$ python -q
>>> import numpy as np
>>> np.set_printoptions(suppress=True, linewidth=160)
>>> def rnd(a):
...     return np.round(a, 3) + 0
... 
>>> W0 = np.load("data.npy")
>>> rnd(W0)
array([[ -3.959,   1.514,   0.908,   4.176,   2.923,  -2.497,  -6.742,  11.492,  -4.086,  -8.594,  -7.182,  -5.167,   1.794],
       [ -3.145,   0.909,  -0.792,   2.701,   4.498,  -2.094,  -8.087,  11.395,  -2.657,  -6.868,  -5.724,  -4.66 ,   1.618],
       [ -8.594,   7.444,  -0.212,  -6.493,   6.266,  -0.43 ,  -4.429,   9.308,   3.773,  -6.548,  -7.906,  -3.032,  -7.345],
       [ -5.053,   0.714,  -0.309,   5.216,   1.036,  -5.348,  -4.921,  14.823,  -5.561,  -9.751,  -8.546,  -1.399,   5.922],
       [  1.109,   2.131,  -1.506,   6.727,   3.005,  -4.625,  -7.618,  12.004,  -3.612,  -7.122,  -4.505,  -2.24 ,   4.49 ],
       [  8.102,  14.929,   3.496,   6.522,   4.353,  -1.299,  -6.206,   1.666,   2.706,  -6.589,  -1.846,  -6.644,  -9.424],
       [ -1.613,   6.374,  -0.321,   2.809,   3.159,  -4.01 ,  -4.984,  10.658,  -0.717,  -7.739,  -6.151,  -1.562,  -0.415],
       [ -1.664,   9.522,   1.564,  -0.068,   5.092,  -0.866,  -5.45 ,   6.509,   2.26 ,  -6.904,  -5.547,  -5.01 ,  -7.13 ],
       [ -2.102,   8.13 ,   2.112,   3.421,   2.383,  -3.144,  -4.017,   9.019,  -1.054,  -9.059,  -7.179,  -3.57 ,  -2.789],
       [ -6.816,   8.583,   1.955,  -1.915,   3.632,  -1.79 ,  -3.044,   9.172,   1.17 ,  -8.795,  -8.78 ,  -3.426,  -5.843],
       [ -3.688,   3.789,  -2.551,   1.284,   3.375,  -5.098,  -5.068,  13.537,  -1.017,  -7.245,  -6.617,   0.865,   2.611],
       [  3.786,  11.352,   2.934,   9.481,  -0.13 ,  -5.908,  -2.77 ,   8.369,  -2.435, -10.247,  -6.028,  -1.821,  -0.849],
       [ -7.882,   4.207,  -0.663,  -1.835,   3.77 ,  -3.055,  -4.212,  12.57 ,  -0.379,  -8.101,  -8.637,  -1.42 ,  -0.86 ],
       [  1.822,   5.072,  -1.803,   5.95 ,   2.761,  -5.574,  -6.126,  11.669,  -1.942,  -7.109,  -4.474,  -0.194,   3.163]])
>>> Uu, sig, VT = np.linalg.svd(W0)
>>> V = VT[:(sig > 1e-8).sum()]
>>> rng = np.random.default_rng(123994)
>>> vec = W0[11] + 4 * W0[8] + rng.integers(2) * np.eye(13)[11]
>>> rnd(vec)
array([ -4.621,  43.873,  11.38 ,  23.166,   9.401, -18.485, -18.837,  44.443,  -6.652, -46.482, -34.743, -15.101, -12.004])
>>> rnd(np.linalg.norm(vec - V.T @ V @ vec))
np.float64(0.71)
>>> B = np.array([[-1, 1, 1, 2, -1, -1, 0, -1],
...     [-1, 0, -2, 0, -2, 2, -2, 2],
...     [-1, -2, 0, -2, -1, 1, 0, -1],
...     [-1, -1, -2, -2, 2, 0, 0, 2],
...     [-2, 1, -2, 2, -2, 2, -2, 2],
...     [-2, -1, -2, -1, 2, 2, 2, -2],
...     [2, -1, -1, 0, 1, 1, -2, -2],
...     [2, 0, 0, 1, 2, 0, -2, -1]])
>>> F = np.block([[np.zeros((8, 8)), B], [B.T, np.zeros((8, 8))]])
>>> F
array([[ 0.,  0.,  0.,  0.,  0.,  0.,  0.,  0., -1.,  1.,  1.,  2., -1., -1.,  0., -1.],
       [ 0.,  0.,  0.,  0.,  0.,  0.,  0.,  0., -1.,  0., -2.,  0., -2.,  2., -2.,  2.],
       [ 0.,  0.,  0.,  0.,  0.,  0.,  0.,  0., -1., -2.,  0., -2., -1.,  1.,  0., -1.],
       [ 0.,  0.,  0.,  0.,  0.,  0.,  0.,  0., -1., -1., -2., -2.,  2.,  0.,  0.,  2.],
       [ 0.,  0.,  0.,  0.,  0.,  0.,  0.,  0., -2.,  1., -2.,  2., -2.,  2., -2.,  2.],
       [ 0.,  0.,  0.,  0.,  0.,  0.,  0.,  0., -2., -1., -2., -1.,  2.,  2.,  2., -2.],
       [ 0.,  0.,  0.,  0.,  0.,  0.,  0.,  0.,  2., -1., -1.,  0.,  1.,  1., -2., -2.],
       [ 0.,  0.,  0.,  0.,  0.,  0.,  0.,  0.,  2.,  0.,  0.,  1.,  2.,  0., -2., -1.],
       [-1., -1., -1., -1., -2., -2.,  2.,  2.,  0.,  0.,  0.,  0.,  0.,  0.,  0.,  0.],
       [ 1.,  0., -2., -1.,  1., -1., -1.,  0.,  0.,  0.,  0.,  0.,  0.,  0.,  0.,  0.],
       [ 1., -2.,  0., -2., -2., -2., -1.,  0.,  0.,  0.,  0.,  0.,  0.,  0.,  0.,  0.],
       [ 2.,  0., -2., -2.,  2., -1.,  0.,  1.,  0.,  0.,  0.,  0.,  0.,  0.,  0.,  0.],
       [-1., -2., -1.,  2., -2.,  2.,  1.,  2.,  0.,  0.,  0.,  0.,  0.,  0.,  0.,  0.],
       [-1.,  2.,  1.,  0.,  2.,  2.,  1.,  0.,  0.,  0.,  0.,  0.,  0.,  0.,  0.,  0.],
       [ 0., -2.,  0.,  0., -2.,  2., -2., -2.,  0.,  0.,  0.,  0.,  0.,  0.,  0.,  0.],
       [-1.,  2., -1.,  2.,  2., -2., -2., -1.,  0.,  0.,  0.,  0.,  0.,  0.,  0.,  0.]])
>>> u = np.array([1, 0, 0, 0, 0, 1, 1, 0, 2, 1, 0, 1, 0, 0, 0, 2])
>>> B = F + np.outer(u, np.eye(16)[10])
>>> np.linalg.matrix_rank(B - F)
np.int64(1)
>>> B = F / np.sqrt((F ** 2).mean(axis=1, keepdims=True))
>>> rnd(np.linalg.norm(B, axis=1))
array([4., 4., 4., 4., 4., 4., 4., 4., 4., 4., 4., 4., 4., 4., 4., 4.])
>>> np.linalg.matrix_rank(B) == np.linalg.matrix_rank(F)
np.True_
>>> idx = rng.permutation(16)
>>> B = F[:, idx] * rng.choice([-1, 1], 16)
>>> B
array([[ 1.,  0., -1.,  0., -0., -0.,  0., -2.,  0., -1.,  0.,  1., -1., -0., -1., -0.],
       [ 0.,  0.,  2.,  0., -0., -0.,  0., -0.,  0.,  2.,  0.,  2., -1.,  2.,  2., -0.],
       [-2.,  0., -0.,  0., -0., -0.,  0.,  2.,  0.,  1.,  0.,  1., -1., -0., -1., -0.],
       [-1.,  0.,  2.,  0., -0., -0.,  0.,  2.,  0.,  0.,  0., -2., -1., -0.,  2., -0.],
       [ 1.,  0.,  2.,  0., -0., -0.,  0., -2.,  0.,  2.,  0.,  2., -2.,  2.,  2., -0.],
       [-1.,  0.,  2.,  0., -0., -0.,  0.,  1.,  0.,  2.,  0., -2., -2., -2., -2., -0.],
       [-1.,  0.,  1.,  0., -0., -0.,  0., -0.,  0.,  1.,  0., -1.,  2.,  2., -2., -0.],
       [ 0.,  0., -0.,  0., -0., -0.,  0., -1.,  0.,  0.,  0., -2.,  2.,  2., -1., -0.],
       [ 0., -1., -0.,  2.,  2.,  1.,  2., -0., -2.,  0., -1., -0.,  0., -0.,  0.,  1.],
       [ 0., -1., -0.,  0., -1.,  2., -1., -0., -1.,  0.,  1., -0.,  0., -0.,  0., -0.],
       [ 0., -2., -0.,  0.,  2., -0., -1., -0., -2.,  0.,  1., -0.,  0., -0.,  0.,  2.],
       [ 0., -2., -0.,  1., -2.,  2.,  0., -0., -1.,  0.,  2., -0.,  0., -0.,  0., -0.],
       [ 0.,  2., -0.,  2.,  2.,  1.,  1., -0.,  2.,  0., -1., -0.,  0., -0.,  0.,  2.],
       [ 0.,  0., -0.,  0., -2., -1.,  1., -0.,  2.,  0., -1., -0.,  0., -0.,  0., -2.],
       [ 0.,  0., -0., -2.,  2., -0., -2., -0.,  2.,  0.,  0., -0.,  0., -0.,  0.,  2.],
       [ 0.,  2., -0., -1., -2.,  1., -2., -0., -2.,  0., -1., -0.,  0., -0.,  0., -2.]])
>>> Uu, _, VT = np.linalg.svd(F.T @ B)
>>> idx
array([ 9,  3, 10,  7,  4,  2,  6, 11,  5, 13,  0, 12,  8, 14, 15,  1])
>>> np.count_nonzero(F)
np.int64(106)
>>> rnd(np.linalg.svd(F, compute_uv=False))
array([7.051, 7.051, 6.347, 6.347, 5.155, 5.155, 3.98 , 3.98 , 3.365, 3.365, 1.369, 1.369, 0.601, 0.601, 0.143, 0.143])
>>> F.sum(axis=0)
array([ 0., -3., -6., -2., -1., -2., -2.,  2., -4., -3., -8.,  0.,  1.,  7., -6., -1.])
>>> np.linalg.matrix_rank(F)
np.int64(16)
>>> F.sum(axis=1)
array([ 0., -3., -6., -2., -1., -2., -2.,  2., -4., -3., -8.,  0.,  1.,  7., -6., -1.])
>>> B = np.array([[2, -1],
...     [0, 3],
...     [-3, -2],
...     [1, -1],
...     [1, -2],
...     [-3, -1],
...     [-1, 1],
...     [-3, -3],
...     [-3, 1],
...     [-3, 1],
...     [1, 3],
...     [-1, 3],
...     [3, -3],
...     [-2, -2],
...     [3, 1],
...     [2, -2]])
>>> F @ B
array([[ -4.,  16.],
       [-11., -11.],
       [  4.,  -6.],
       [ 16., -24.],
       [-13.,  -5.],
       [ 12., -16.],
       [-13.,  -5.],
       [ -9.,  -1.],
       [ -4.,   3.],
       [ 12.,   2.],
       [  5.,   0.],
       [ 10.,  -2.],
       [-12.,  -8.],
       [-10.,   0.],
       [  0.,   0.],
       [ 16.,   6.]])
>>> B.T @ F.T
array([[ -4., -11.,   4.,  16., -13.,  12., -13.,  -9.,  -4.,  12.,   5.,  10., -12., -10.,   0.,  16.],
       [ 16., -11.,  -6., -24.,  -5., -16.,  -5.,  -1.,   3.,   2.,   0.,  -2.,  -8.,   0.,   0.,   6.]])
>>> np.vstack([F, B.T]).shape
(18, 16)
>>> np.einsum("ik,kj->ji", F, B)
array([[ -4., -11.,   4.,  16., -13.,  12., -13.,  -9.,  -4.,  12.,   5.,  10., -12., -10.,   0.,  16.],
       [ 16., -11.,  -6., -24.,  -5., -16.,  -5.,  -1.,   3.,   2.,   0.,  -2.,  -8.,   0.,   0.,   6.]])
>>> np.einsum("ij->j", F)
array([ 0., -3., -6., -2., -1., -2., -2.,  2., -4., -3., -8.,  0.,  1.,  7., -6., -1.])
>>> np.linalg.matrix_rank(np.vstack([F, B.T]))
np.int64(16)
